$ ipython --no-banner

In [1]: import numpy as np

In [2]: np.set_printoptions(precision=1, suppress=True, linewidth=100, sign=" ")

In [3]: def tidy(a):
   ...:     return np.round(a, 1) + 0
   ...: 

In [4]: M = np.loadtxt("x.csv", delimiter=",")

In [5]: print(M)
[[ 2.3  1.   2.   2. ]
 [ 2.   0.3  1.   2. ]
 [ 0.   2.   2.3  0. ]
 [ 2.   1.   2.   2.3]]

In [6]: rng = np.random.default_rng(594)

In [7]: z = rng.permutation(4)

In [8]: z
Out[8]: array([ 1,  2,  0,  3])

In [9]: M2 = M[z][:, z]

In [10]: tidy(np.trace(M2))
Out[10]: np.float64(7.2)

In [11]: tidy(np.sort(np.abs(np.linalg.eigvals(M2))))
Out[11]: array([ 0.3,  0.3,  0.7,  5.9])

In [12]: print(np.diag(M2))
[ 0.3  2.3  2.3  2.3]

In [13]: z = rng.permutation(4)

In [14]: M2 = M[:, z] * rng.choice([-1, 1], 4)

In [15]: M2
Out[15]: 
array([[ 2. ,  2. , -1. , -2.3],
       [ 2. ,  1. , -0.3, -2. ],
       [ 0. ,  2.3, -2. , -0. ],
       [ 2.3,  2. , -1. , -2. ]])

In [16]: Uu, _, Vh = np.linalg.svd(M.T @ M2)

In [17]: z
Out[17]: array([ 3,  2,  1,  0])

In [18]: K = np.load("a.npy")

In [19]: print(tidy(K))
[[-0.1 -0.1  0.6  0.4 -0.6]
 [ 0.5 -0.1 -0.6  0.6 -0.1]
 [-0.6  0.   0.1  0.6  0.6]
 [-0.7  0.1 -0.5  0.  -0.5]
 [-0.1 -1.   0.  -0.1  0. ]]

In [20]: tidy(np.linalg.det(K))
Out[20]: np.float64(1.0)

In [21]: np.allclose(K @ K.T, K.T @ K)
Out[21]: True

In [22]: np.allclose(K, K.T)
Out[22]: False

In [23]: tidy(np.linalg.matrix_power(K, 4))
Out[23]: 
array([[ 0.4,  0. ,  0.1, -0.6, -0.7],
       [ 0.4, -0.3, -0.4,  0.7, -0.4],
       [ 0.5, -0.2,  0.7,  0.2,  0.3],
       [-0.4,  0.4,  0.5,  0.4, -0.5],
       [-0.5, -0.8,  0.2, -0.1, -0.1]])
